$ python3 -q
>>> import numpy as np
>>> np.set_printoptions(precision=3, suppress=True, linewidth=200, legacy="1.25")
>>> def rnd(a):
...     return np.round(a, 3) + 0
... 
>>> cent = np.array([[3, 1, 4, 5], [3, 4, 4, 3]])
>>> mat = np.repeat(cent, 18 // 2, axis=0)
>>> rng = np.random.default_rng(9940)
>>> mat = mat + 0.3 * rng.normal(size=mat.shape)
>>> rnd(mat)
array([[2.912, 1.474, 4.219, 5.234],
       [3.019, 0.9  , 4.295, 5.186],
       [3.173, 0.952, 4.238, 4.812],
       [2.916, 1.098, 4.254, 5.254],
       [2.952, 0.638, 3.507, 5.175],
       [3.044, 1.094, 3.732, 4.512],
       [3.142, 0.755, 4.108, 5.179],
       [3.216, 1.056, 4.23 , 5.668],
       [2.526, 0.874, 3.751, 5.166],
       [2.916, 3.709, 4.52 , 3.081],
       [2.83 , 3.906, 4.039, 3.106],
       [3.235, 3.93 , 3.937, 2.448],
       [2.866, 4.467, 4.312, 2.807],
       [3.301, 3.953, 4.184, 3.006],
       [3.332, 4.04 , 4.509, 3.237],
       [2.914, 4.24 , 4.451, 3.   ],
       [2.929, 3.239, 4.544, 2.396],
       [3.266, 3.538, 3.898, 2.966]])
>>> Uu, sigma, Vh = np.linalg.svd(mat, full_matrices=False)
>>> rnd(Uu.T @ Uu)
array([[1., 0., 0., 0.],
       [0., 1., 0., 0.],
       [0., 0., 1., 0.],
       [0., 0., 0., 1.]])
>>> rnd(sigma)
array([29.559,  7.877,  1.074,  0.901])
>>> Uu.shape, sigma.shape, Vh.shape
((18, 4), (4,), (4, 4))
>>> Xs = mat - mat.mean(axis=0)
>>> Uu, sigma, Vh = np.linalg.svd(Xs, full_matrices=False)
>>> rnd(np.abs(Vh[-1]))
array([0.982, 0.036, 0.177, 0.06 ])
>>> rnd((sigma ** 2).sum() ** 2 / (sigma ** 4).sum())
1.122
>>> np.linalg.matrix_rank(Xs)
4
>>> rnd(Vh[0] * np.sign(Vh[0, np.abs(Vh[0]).argmax()]))
array([ 0.019,  0.792,  0.063, -0.607])
>>> (np.sign(Uu[:, 0]) == np.sign(Uu[0, 0])).astype(int)
array([1, 1, 1, 1, 1, 1, 1, 1, 1, 0, 0, 0, 0, 0, 0, 0, 0, 0])
>>> idx = mat[:, 1] > np.median(mat[:, 1])
>>> f = mat[idx].mean(axis=0) - mat[~idx].mean(axis=0)
>>> ((mat - mat.mean(axis=0)) @ f > 0).astype(int)
array([0, 0, 0, 0, 0, 0, 0, 0, 0, 1, 1, 1, 1, 1, 1, 1, 1, 1])
>>> idx.astype(int)
array([0, 0, 0, 0, 0, 0, 0, 0, 0, 1, 1, 1, 1, 1, 1, 1, 1, 1])
>>> (((mat - mat.mean(axis=0)) @ f > 0) == idx).mean()
1.0
>>> M = np.load("m.npy")
>>> M
array([[ 0,  1],
       [-1,  0]])
>>> # skew-symmetric
>>> q, V = np.linalg.qr(M[:, :1])[0], np.linalg.qr(M[:, 1:])[0]
>>> sigma = np.linalg.svd(q.T @ V, compute_uv=False)
>>> sigma
array([0.])
>>> rnd(np.linalg.norm(q @ q.T - V @ V.T, 2))
1.0
>>> np.degrees(np.arccos(sigma.clip(0, 1)))
array([90.])
>>> np.trace(M)
0
>>> rnd(np.abs(np.linalg.eigvals(M)).max())
1.0
>>> np.allclose(M @ M.T, M.T @ M)
True
>>> M @ M
array([[-1,  0],
       [ 0, -1]])
>>> rnd(np.linalg.det(M))
1.0
>>> (M - M.T) / 2
array([[ 0.,  1.],
       [-1.,  0.]])
>>> M.inv()
Traceback (most recent call last):
  File "<python-input-38>", line 1, in <module>
    M.inv()
    ^^^^^
AttributeError: 'numpy.ndarray' object has no attribute 'inv'
>>> arr = np.loadtxt("block3.csv", delimiter=",")
>>> arr
array([[ 1.,  0., -6.,  6.,  0.],
       [ 0., -3.,  0.,  0.,  0.],
       [-6.,  0.,  6., -9.,  0.],
       [ 6.,  0., -9.,  6.,  0.],
       [ 0.,  0.,  0.,  0., -3.]])
>>> q, V = np.linalg.qr(arr[:, :4])[0], np.linalg.qr(arr[:, 4:])[0]
>>> sigma = np.linalg.svd(q.T @ V, compute_uv=False)
>>> (sigma > 0.9).sum()
0
>>> rnd(np.linalg.norm(q @ q.T - V @ V.T, 2))
1.0
>>> np.degrees(np.arccos(sigma.clip(0, 1)))
array([90.])
>>> rnd(np.linalg.norm(arr, 2))
19.0
>>> rnd(np.linalg.norm(arr[1], 1)), rnd(np.linalg.norm(arr[1], np.inf))
(3.0, 3.0)
>>> rnd(np.linalg.norm(arr, axis=0))
array([ 8.544,  3.   , 12.369, 12.369,  3.   ])
>>> rnd(np.linalg.norm(arr[1] - arr[4]))
4.243
>>> rnd(np.linalg.norm(arr, 1)), rnd(np.linalg.norm(arr, np.inf))
(21.0, 21.0)
>>> rnd(np.linalg.norm(arr, "nuc"))
31.0
>>> rnd(np.sort(np.linalg.eigvals(arr).real))
array([-3., -3., -3., -3., 19.])
>>> np.flatnonzero(np.linalg.matrix_power((arr != 0) + (arr.T != 0) + np.eye(5), 5)[3])
array([0, 2, 3])
>>> cov = arr.T @ arr
>>> np.allclose(cov, cov.T)
True
>>> rnd(np.linalg.svd(arr, compute_uv=False) ** 2)
array([361.,   9.,   9.,   9.,   9.])
>>> np.trace(cov), (arr ** 2).sum()
(397.0, 397.0)
>>> A = np.load("x.npy")
>>> A
array([[-7,  2,  7, -8],
       [ 0, -8,  5, -2],
       [-3, -5, -1,  9],
       [-7,  2,  7, -8]])
>>> # null space of dimension 1
>>> Uu, sigma, Vh = np.linalg.svd(A)
>>> rnd(sigma)
array([19.35 , 10.802,  7.063,  0.   ])
>>> B = Uu[:, :3] @ np.diag(sigma[:3]) @ Vh[:3]
>>> np.linalg.matrix_rank(A, rtol=0.05)
3
>>> rnd(np.abs(A - B).max())
0.0
>>> rnd(np.linalg.norm(A - B, 2)), rnd(sigma[3])
(0.0, 0.0)
>>> P = np.triu(np.array([[2, 8], [6, 9]]), 1) + np.eye(2)
>>> B = P @ M @ np.linalg.inv(P)
>>> np.linalg.matrix_rank(B)
2
>>> B
array([[-8., 65.],
       [-1.,  8.]])
>>> f = np.array([5, 5])
>>> np.array([np.convolve(row, f, "same") for row in A])
array([[-35, -25,  45,  -5],
       [  0, -40, -15,  15],
       [-15, -40, -30,  40],
       [-35, -25,  45,  -5]])
>>> np.correlate(A[3], A[2], "full")
array([-63,  25,  96, -68, -33,  19,  24])
>>> W = np.array([[9, 4, 9, 1, 0, 8],
...     [2, 3, 4, 2, 7, 9],
...     [9, 4, 3, 2, 8, 3],
...     [1, 9, 7, 5, 2, 5]])
>>> c = np.array([0, -1, -3, 1, 1, -2])
>>> hid = np.maximum(A @ W + c, 0)
>>> hid
array([[ 0,  0,  0,  0, 55,  0],
       [27,  0,  0,  0,  0,  0],
       [ 0, 49, 10, 31,  0,  0],
       [ 0,  0,  0,  0, 55,  0]])
>>> (hid > 0).mean(axis=0)
array([0.25, 0.25, 0.25, 0.25, 0.5 , 0.  ])
>>> np.linalg.matrix_rank(hid)
3
>>> cent = np.array([[-1, 6, 6],
...     [0, -7, -1],
...     [4, 2, 6],
...     [-8, -3, -8],
...     [1, -3, -2],
...     [0, 4, -2]])
>>> hid @ cent
array([[  55, -165, -110],
       [ -27,  162,  162],
       [-208, -416, -237],
       [  55, -165, -110]])
>>> (hid @ cent).round(6).argmax(axis=1)
array([0, 1, 0, 0])
>>> rnd(np.linalg.norm(A, 2) / np.linalg.norm(A))
0.832
>>> np.linalg.matrix_rank(A, rtol=0.1)
3
>>> X = np.loadtxt("case1.csv", delimiter=",")
>>> X
array([[0., 3., 0., 1., 3.],
       [3., 0., 0., 0., 0.],
       [0., 0., 0., 0., 0.],
       [1., 0., 0., 0., 0.],
       [3., 0., 0., 0., 0.]])
>>> Uu, sigma, Vh = np.linalg.svd(X)
>>> np.argmax(sigma[:-1] / (sigma[1:] + 1e-6)) + 1
2
>>> B = Uu[:, :2] @ np.diag(sigma[:2]) @ Vh[:2]
>>> rnd(np.abs(X - B).max())
0.0
>>> np.linalg.matrix_rank(B)
2
>>> rnd(np.linalg.norm(X - B) / np.linalg.norm(X))
0.0
>>> rnd(B)
array([[0., 3., 0., 1., 3.],
       [3., 0., 0., 0., 0.],
       [0., 0., 0., 0., 0.],
       [1., 0., 0., 0., 0.],
       [3., 0., 0., 0., 0.]])
>>> rnd(np.linalg.norm(X - B, 2)), rnd(sigma[2])
(0.0, 0.0)
>>> Uu, sigma, Vh = np.linalg.svd(X)
>>> V = Vh[:(sigma > 1e-8).sum()]
>>> vec = X[3] + 2 * X[4] + rng.integers(2) * np.eye(5)[3]
>>> vec
array([7., 0., 0., 1., 0.])
>>> np.allclose(V.T @ V @ vec, vec)
False
>>> rnd(V.T @ V)
array([[1.   , 0.   , 0.   , 0.   , 0.   ],
       [0.   , 0.474, 0.   , 0.158, 0.474],
       [0.   , 0.   , 0.   , 0.   , 0.   ],
       [0.   , 0.158, 0.   , 0.053, 0.158],
       [0.   , 0.474, 0.   , 0.158, 0.474]])
>>> np.linalg.matrix_rank(np.vstack([X, vec]))
3
>>> rk = np.linalg.matrix_rank(X)
>>> rk
2
>>> ns = np.linalg.svd(X)[2][rk:].T
>>> rnd(X @ ns)
array([[0., 0., 0.],
       [0., 0., 0.],
       [0., 0., 0.],
       [0., 0., 0.],
       [0., 0., 0.]])
>>> [int(np.linalg.matrix_rank(X[:, :j + 1])) for j in range(5)]
[1, 2, 2, 2, 2]
>>> np.linalg.matrix_rank(X.T @ X), np.linalg.matrix_rank(X @ X.T)
(2, 2)
>>> np.allclose(X @ ns, 0)
True
>>> [int(np.linalg.matrix_rank(X[:i])) for i in range(1, len(X) + 1)]
[1, 2, 2, 2, 2]
>>> m1 = np.array([[-3, 3, 2, 1], [3, -3, 3, 2], [2, 3, -3, 3], [1, 2, 3, -3]])
>>> ev, V = np.linalg.eigh(m1)
>>> (ev > 1e-8).sum(), (ev < -1e-8).sum()
(1, 3)
>>> np.abs(V[:, -1]).round(6).argmax()
1
>>> rnd(V.T @ m1 @ V)
array([[-6.414,  0.   ,  0.   ,  0.   ],
       [ 0.   , -6.099,  0.   ,  0.   ],
       [ 0.   ,  0.   , -3.586,  0.   ],
       [ 0.   ,  0.   ,  0.   ,  4.099]])
>>> rnd(V @ np.diag(ev) @ V.T)
array([[-3.,  3.,  2.,  1.],
       [ 3., -3.,  3.,  2.],
       [ 2.,  3., -3.,  3.],
       [ 1.,  2.,  3., -3.]])
>>> ang = rng.uniform(0, 2 * np.pi, 28)
>>> q, _ = np.linalg.qr(np.array([[2.1, -1.1], [-0.9, 0.0], [1.6, 1.4], [-0.6, 0.5]]))
>>> feats = 20 * np.c_[np.cos(ang), np.sin(ang)] @ q.T
>>> rnd(feats)
array([[  4.822,   2.698, -18.944,  -3.254],
       [-15.135,   1.661,  11.376,   6.225],
       [ -6.245,  -2.223,  18.5  ,   3.714],
       [  6.064,  -5.469,  18.247,  -0.602],
       [ 18.18 ,  -5.265,   1.857,  -6.19 ],
       [-12.392,   6.279, -14.037,   3.159],
       [ 14.602,  -6.313,  11.388,  -4.15 ],
       [ -7.369,  -1.826,  18.05 ,   4.069],
       [ 12.679,  -0.365, -14.406,  -5.62 ],
       [ -3.953,   5.05 , -18.943,  -0.193],
       [  3.484,   3.119, -19.241,  -2.812],
       [ -3.731,  -3.043,  19.195,   2.895],
       [-12.404,   0.234,  14.674,   5.546],
       [-14.515,   6.316, -11.513,   4.109],
       [ 10.181,  -6.088,  15.947,  -2.229],
       [-18.08 ,   4.096,   3.564,   6.605],
       [ 15.147,  -1.668, -11.358,  -6.228],
       [-18.307,   4.897,   0.05 ,   6.392],
       [  0.039,   4.098, -19.507,  -1.632],
       [-12.89 ,   6.303, -13.517,   3.376],
       [ 13.622,  -6.323,  12.679,  -3.701],
       [ 13.134,  -6.312,  13.249,  -3.483],
       [ -8.52 ,   5.874, -17.044,   1.559],
       [-13.785,   6.324, -12.48 ,   3.774],
       [-14.132,   1.098,  12.774,   5.991],
       [-12.241,   0.158,  14.828,   5.502],
       [-17.479,   5.814,  -5.358,   5.654],
       [  3.304,  -4.909,  19.1  ,   0.432]])
>>> # rows and columns are dependent
>>> cent = feats[[23, 0]].astype(float)
>>> for _ in range(7):
...     idx = np.linalg.norm(feats[:, None] - cent, axis=-1).argmin(axis=1)
...     cent = np.array([feats[idx == j].mean(axis=0) for j in range(2)])
... 
>>> idx
array([1, 0, 0, 1, 1, 0, 1, 0, 1, 1, 1, 0, 0, 0, 1, 0, 1, 0, 1, 0, 1, 1, 0, 0, 0, 0, 0, 1])
>>> rnd(cent[1] - cent[0])
array([21.044, -4.932, -3.368, -7.622])
>>> np.bincount(idx)
array([15, 13])
>>> Uu, sigma, Vh = np.linalg.svd(feats)
>>> V = Vh[:(sigma > 1e-8).sum()]
>>> vec = feats[0] + -2 * feats[7] + rng.integers(2) * np.eye(4)[0]
>>> rnd(vec)
array([ 20.561,   6.35 , -55.044, -11.393])
>>> rnd(V.T @ V)
array([[ 0.838, -0.22 , -0.022, -0.294],
       [-0.22 ,  0.1  , -0.195,  0.061],
       [-0.022, -0.195,  0.952,  0.087],
       [-0.294,  0.061,  0.087,  0.11 ]])
